>>> import numpy as np
>>> from numpy import linalg as LA
>>> np.set_printoptions(precision=1, suppress=True, linewidth=100, floatmode="fixed")
>>> mat = np.loadtxt("sample16.csv", delimiter=",")
>>> print(mat.round(1) + 0)
[[ 0.6  0.6  0.0]
 [ 0.6 -0.2 -0.6]
 [ 0.0 -0.6 -0.4]]
>>> rng = np.random.default_rng(747)
>>> lab = rng.permutation(3)
>>> print(lab)
[0 2 1]
>>> M2 = mat[lab][:, lab]
>>> print(round(np.trace(M2), 1))
-0.0
>>> print(np.diag(M2))
[ 0.6 -0.4 -0.2]
>>> print(np.allclose(M2, mat))
False
>>> M = np.array([[-3, 2, -1, 0, -3],
...     [-3, -3, 2, -1, 0],
...     [0, -3, -3, 2, -1],
...     [-1, 0, -3, -3, 2],
...     [2, -1, 0, -3, -3]])
>>> vec = np.array([-2, 0, 0, 1, 1])
>>> y = M @ vec
>>> print(y)
[  3   5   1   1 -10]
>>> print(np.round(LA.solve(M, -3 * y), 1) + 0)
[ 6.0  0.0  0.0 -3.0 -3.0]
>>> print(np.round(LA.solve(M, y + M[:, 0]), 1) + 0)
[-1.0  0.0  0.0  1.0  1.0]
>>> print(np.round(LA.solve(M, M[:, 2]), 1) + 0)
[0.0 0.0 1.0 0.0 0.0]
>>> print(np.round(LA.solve(M.T, M[3]), 1) + 0)
[0.0 0.0 0.0 1.0 0.0]
>>> print(round(float(LA.det(2 * M)), 1), round(LA.det(M), 1))
-80800.0 -2525.0
>>> print(np.einsum("ii->", M))
-15
>>> print(round(float(LA.det(M[::-1])), 1))
-2525.0
>>> vec = np.array([1, 2, 1, 1, 0])
>>> y = M @ vec
>>> coef, lr = np.zeros(5), 1 / LA.norm(M, 2) ** 2
>>> for i in range(200):
...     coef -= lr * M.T @ (M @ coef - y)
...     if i % 50 == 0: print(i, round(LA.norm(M @ coef - y), 1))
... 
0 0.6
50 0.0
100 0.0
150 0.0
>>> print(round(LA.cond(M), 1))
1.1
>>> print(round(LA.det(M), 1))
-2525.0
>>> print(np.trace(M))
-15
>>> print(np.sort(np.abs(LA.eigvals(M))))
[4.6 4.6 4.9 4.9 5.0]
>>> assert M == M.T
Traceback (most recent call last):
  File "<python-input-31>", line 1, in <module>
    assert M == M.T
           ^^^^^^^^
ValueError: The truth value of an array with more than one element is ambiguous. Use a.any() or a.all()
>>> M.inv()
Traceback (most recent call last):
  File "<python-input-32>", line 1, in <module>
    M.inv()
    ^^^^^
AttributeError: 'numpy.ndarray' object has no attribute 'inv'
>>> M2 = np.array([[4, 5, 5], [2, 4, 0]])
>>> W2 = np.kron(M2, M)
>>> print(np.round(LA.norm(W2, 2), 1), round(LA.norm(M2, 2) * LA.norm(M, 2), 1))
44.5 44.5
>>> feats = np.load("layer5.npy")
>>> print(feats)
[[ 3  1  1]
 [ 2  2  3]
 [ 4 -1  4]]
>>> M2 = np.array([[-3, 3], [-1, 1], [3, -2]])
>>> print(np.einsum("ik,kj->ji", feats, M2))
[[-7  1  1]
 [ 8  2  3]]
>>> print(LA.matrix_rank(np.vstack([feats, M2.T])))
3
>>> print(np.einsum("ij,ij->i", feats, feats))
[11 17 33]
>>> print(M2.T @ feats.T)
[[-7  1  1]
 [ 8  2  3]]
>>> W0 = np.array([[-1.7, -14.0, 0.7, -0.8],
...     [1.2, -18.0, -0.1, 0.9],
...     [0.0, 20.0, 0.5, -0.6],
...     [-0.7, 10.0, -0.6, 0.3],
...     [2.2, -22.0, -0.7, 0.3]])
>>> vec = np.array([1, 3, 3, 1])
>>> y = W0 @ vec
>>> print(LA.lstsq(W0, y)[0])
[1.0 3.0 3.0 1.0]
>>> try:
...     LA.solve(W0, y)
... except LA.LinAlgError as e:
...     print("failed:", e)
... 
failed: Last 2 dimensions of the array must be square
>>> print(y)
[-42.4 -52.2  60.9  27.8 -65.6]
>>> print(np.round(LA.pinv(W0) @ W0, 1) + 0)
[[1.0 0.0 0.0 0.0]
 [0.0 1.0 0.0 0.0]
 [0.0 0.0 1.0 0.0]
 [0.0 0.0 0.0 1.0]]
>>> y = y + 0.3 * rng.normal(size=5)
>>> print(y)
[-42.1 -52.4  60.7  27.9 -65.7]
>>> coef, *_ = LA.lstsq(W0, y)
>>> print(np.round(LA.norm(y - W0 @ coef), 1))
0.0
>>> print(coef)
[0.8 3.0 2.8 0.9]
>>> print(coef.round())
[1.0 3.0 3.0 1.0]
>>> O, _ = LA.qr(np.array([[0.3, -1.0, 0.1], [1.4, 0.8, 0.2], [-1.8, -2.0, -0.2]]))
>>> A = -3 * O
>>> print(A)
[[ 0.4 -2.7  1.3]
 [ 1.8 -0.8 -2.2]
 [-2.3 -1.1 -1.5]]
>>> print(np.round(A @ A.T, 1) + 0)
[[9.0 0.0 0.0]
 [0.0 9.0 0.0]
 [0.0 0.0 9.0]]
>>> print(LA.svd(A, compute_uv=False))
[3.0 3.0 3.0]
>>> print(np.round(LA.pinv(A), 1) + 0)
[[ 0.0  0.2 -0.3]
 [-0.3 -0.1 -0.1]
 [ 0.1 -0.2 -0.2]]
>>> print(round(float(A[:, 1] @ A[:, 0]), 1))
-0.0
>>> arr = np.load("data.npy")
>>> print(arr)
[[ 1  0  0  0]
 [-9  1  0  0]
 [ 7  8  1  0]
 [ 0  1  2  1]]
>>> print(feats - feats[0])
[[ 0  0  0]
 [-1  1  2]
 [ 1 -2  3]]
>>> print(np.abs(feats).max())
4
>>> print(LA.matrix_rank(feats))
3
>>> print(round(LA.norm(feats), 1))
7.8
>>> print(LA.svd(feats, compute_uv=False))
[7.3 2.4 1.6]
>>> print(np.diff(feats, axis=0))
[[-1  1  2]
 [ 2 -3  1]]
>>> print(np.sort(LA.eigvals(arr)))
[1.0 1.0 1.0 1.0]
>>> print(LA.matrix_power(arr - np.diag(np.diag(arr)), 4))
[[0 0 0 0]
 [0 0 0 0]
 [0 0 0 0]
 [0 0 0 0]]
>>> print(LA.matrix_rank(arr, rtol=0.1))
3
>>> print([round(float(x), 1) for x in LA.svd(arr, compute_uv=False)[:3]])
[12.5, 6.5, 2.1]
>>> print(np.round(LA.norm(arr, 2) / LA.norm(arr), 1))
0.9
>>> blk = np.stack([arr, -3 * arr, arr[::-1]])
>>> print(blk.sum(axis=0))
[[ -2   1   2   1]
 [ 25   6   1   0]
 [-23 -15  -2   0]
 [  1  -2  -4  -2]]
>>> print(blk.shape)
(3, 4, 4)
>>> print(LA.det(blk))
[ 1.0 81.0  1.0]
>>> print(np.einsum("bij,cij->bc", blk, blk))
[[ 203 -609 -110]
 [-609 1827  330]
 [-110  330  203]]
>>> K = np.load("w.npy")
>>> print(K.round(1) + 0)
[[ 2.1  0.2  0.0 -0.5  0.1]
 [ 0.2  1.2  1.0 -0.4 -0.3]
 [ 0.0  1.0  1.1 -0.7 -0.4]
 [-0.5 -0.4 -0.7  1.6  0.4]
 [ 0.1 -0.3 -0.4  0.4  0.2]]
>>> print(LA.norm(K, axis=1).argmax())
0
>>> print(round(float(LA.norm(K[1], 1)), 1), round(LA.norm(K[1], np.inf), 1))
3.1 1.2
>>> print(LA.matrix_rank(K))
3
>>> print(np.count_nonzero(K))
25
>>> print(np.round(K.mean(axis=0), 1) + 0)
[0.4 0.3 0.2 0.1 0.0]
>>> print(np.unravel_index(np.abs(K).argmax(), K.shape))
(np.int64(0), np.int64(0))
>>> print(np.round(LA.svd(K, compute_uv=False), 1) + 0)
[3.0 2.0 1.0 0.0 0.0]
>>> print(np.round(LA.norm(K), 1))
3.7
>>> print(LA.cond(K) > 100)
True
>>> print(round(float(LA.norm(K, 2) / LA.norm(K)), 1))
0.8
>>> print(LA.matrix_rank(K, rtol=0.1))
3
>>> print([round(float(x), 1) for x in LA.svd(K, compute_uv=False)[:3]])
[3.0, 2.0, 1.0]
>>> u, g = arr[1], arr[0]
>>> print(u @ u)
82
>>> p = (u @ g) / (u @ u) * u
>>> print(np.outer(u, g))
[[-9  0  0  0]
 [ 1  0  0  0]
 [ 0  0  0  0]
 [ 0  0  0  0]]
>>> print(p)
[ 1.0 -0.1 -0.0 -0.0]
>>> print(np.round(g - p, 1) + 0)
[0.0 0.1 0.0 0.0]
>>> J = np.load("m.npy")
>>> print(J)
[[-3.6  0.4  2.8]
 [-2.9  0.6  2.8]
 [-2.6  0.3  3.2]
 [-2.6 -0.2  3.1]
 [-2.8 -0.1  2.9]
 [-2.9 -0.5  2.9]
 [-3.1  0.2  2.5]
 [-2.7  0.0  3.4]
 [-2.6  0.5  3.0]
 [-3.1  0.0  3.2]
 [-2.8  0.6  2.8]
 [-3.2 -0.2  3.3]
 [ 2.5  1.0 -0.3]
 [ 3.4  0.9  0.1]
 [ 2.9  1.0  0.2]
 [ 3.4  0.7  0.1]
 [ 3.4  1.3 -0.1]
 [ 3.0  1.0 -0.2]
 [ 3.5  1.3  0.3]
 [ 2.9  1.0 -0.1]
 [ 2.8  1.3 -0.2]
 [ 2.7  0.9 -0.1]
 [ 3.1  0.8  0.0]
 [ 3.7  0.5  0.7]]
>>> proj = J @ LA.solve(J.T @ J, J.T)
>>> print(proj @ J[:, 0])
[-3.6 -2.9 -2.6 -2.6 -2.8 -2.9 -3.1 -2.7 -2.6 -3.1 -2.8 -3.2  2.5  3.4  2.9  3.4  3.4  3.0  3.5
  2.9  2.8  2.7  3.1  3.7]
>>> print(np.round(LA.eigvalsh(proj), 1) + 0)
[0.0 0.0 0.0 0.0 0.0 0.0 0.0 0.0 0.0 0.0 0.0 0.0 0.0 0.0 0.0 0.0 0.0 0.0 0.0 0.0 0.0 1.0 1.0 1.0]
>>> print(np.diag(proj))
[0.2 0.2 0.1 0.1 0.1 0.2 0.1 0.1 0.1 0.1 0.2 0.1 0.1 0.1 0.1 0.1 0.1 0.1 0.1 0.1 0.2 0.1 0.1 0.3]
>>> print(round(float(np.trace(proj)), 1))
3.0
